$ python -q
>>> import numpy as np
>>> from numpy import linalg as LA
>>> np.set_printoptions(precision=1, suppress=True, linewidth=100, floatmode="fixed")
>>> def rd(a):
...     return np.round(a, 1) + 0
... 
>>> Q, _ = LA.qr(np.array([[-0.3, 0.3, -1.2, 0.2],
...     [-0.8, 0.1, -0.5, 2.1],
...     [1.7, 0.0, -0.9, 0.1],
...     [-0.9, -0.8, -1.7, -0.7]]))
>>> w = np.array([-1, 0, -1, 0])
>>> X = Q @ np.diag(w) @ Q.T
>>> print(rd(X))
[[-0.6 -0.3 -0.2 -0.3]
 [-0.3 -0.2  0.2 -0.3]
 [-0.2  0.2 -0.9  0.2]
 [-0.3 -0.3  0.2 -0.3]]
>>> U, sigma, VT = LA.svd(X)
>>> V = VT[:(sigma > 1e-8).sum()]
>>> rng = np.random.default_rng(758)
>>> vec = X[0] + 4 * X[2] + rng.integers(2) * np.eye(4)[2]
>>> print(rd(vec))
[-1.6  0.4 -2.7  0.5]
>>> print(rd(LA.norm(vec - V.T @ V @ vec)))
0.4
>>> print(rd(V.T @ V))
[[ 0.6  0.3  0.2  0.3]
 [ 0.3  0.2 -0.2  0.3]
 [ 0.2 -0.2  0.9 -0.2]
 [ 0.3  0.3 -0.2  0.3]]
>>> m1 = np.load("a.npy")
>>> print(m1)
[[ 0.0  0.0  0.0  0.0  3.0 -3.0]
 [ 0.0  0.0  0.0  3.0 -3.0  3.0]
 [ 0.0  0.0  0.0  3.0 -2.0 -3.0]
 [ 0.0  3.0  3.0  0.0  0.0  0.0]
 [ 3.0 -3.0 -2.0  0.0  0.0  0.0]
 [-3.0  3.0 -3.0  0.0  0.0  0.0]]
>>> vec = np.array([4, 0, 1, 2, 4, 5])
>>> target = m1 @ vec
>>> beta, lr = np.zeros(6), 1 / LA.norm(m1, 2) ** 2
>>> for i in range(3):
...     beta -= lr * m1.T @ (m1 @ beta - target)
...     if i % 1 == 0: print(i, round(LA.norm(m1 @ beta - target), 1))
... 
0 12.2
1 9.0
2 7.9
>>> print(rd(beta))
[ 2.2 -1.4  1.5 -1.0  0.6  3.2]
>>> print(rd(LA.cond(m1)))
4.5
>>> w, V = LA.eigh(m1)
>>> vec = np.array([-2, -1, -1, 2, -3, 2])
>>> print(rd(V * np.abs(w) @ V.T))
[[ 3.5 -2.3  0.6  0.0  0.0  0.0]
 [-2.3  4.6  0.8  0.0  0.0  0.0]
 [ 0.6  0.8  4.6  0.0  0.0  0.0]
 [ 0.0  0.0  0.0  3.7 -2.0 -0.3]
 [ 0.0  0.0  0.0 -2.0  4.0 -1.4]
 [ 0.0  0.0  0.0 -0.3 -1.4  5.0]]
>>> print(vec @ m1 @ vec)
6.0
>>> print([round(float(LA.det(m1[:i, :i])), 2) + 0 for i in range(1, 7)])
[0.0, 0.0, 0.0, 0.0, 0.0, -2025.0]
>>> try:
...     LA.cholesky(m1)
... except LA.LinAlgError as e:
...     print("failed:", e)
... 
failed: Matrix is not positive definite
>>> lab = rng.permutation(6)
>>> other = m1[:, lab] * rng.choice([-1, 1], 6)
>>> print(other)
[[ 0.0  0.0 -0.0  3.0  0.0 -3.0]
 [ 0.0  3.0 -0.0 -3.0  0.0  3.0]
 [ 0.0  3.0 -0.0  3.0  0.0  2.0]
 [ 3.0  0.0 -3.0 -0.0  0.0 -0.0]
 [-3.0  0.0  2.0 -0.0  3.0 -0.0]
 [ 3.0  0.0  3.0 -0.0 -3.0 -0.0]]
>>> U, _, VT = LA.svd(m1.T @ other)
>>> print(rd(LA.lstsq(m1, other)[0]))
[[ 0.0  0.0  0.0  0.0  1.0  0.0]
 [ 1.0  0.0  0.0  0.0  0.0  0.0]
 [ 0.0  0.0 -1.0  0.0  0.0  0.0]
 [ 0.0  1.0  0.0  0.0  0.0  0.0]
 [ 0.0  0.0  0.0  0.0  0.0 -1.0]
 [ 0.0  0.0  0.0 -1.0  0.0  0.0]]
>>> print(rd(U @ VT))
[[ 0.0  0.0  0.0  0.0  1.0  0.0]
 [ 1.0  0.0  0.0  0.0  0.0  0.0]
 [ 0.0  0.0 -1.0  0.0  0.0  0.0]
 [ 0.0  1.0  0.0  0.0  0.0  0.0]
 [ 0.0  0.0  0.0  0.0  0.0 -1.0]
 [ 0.0  0.0  0.0 -1.0  0.0  0.0]]
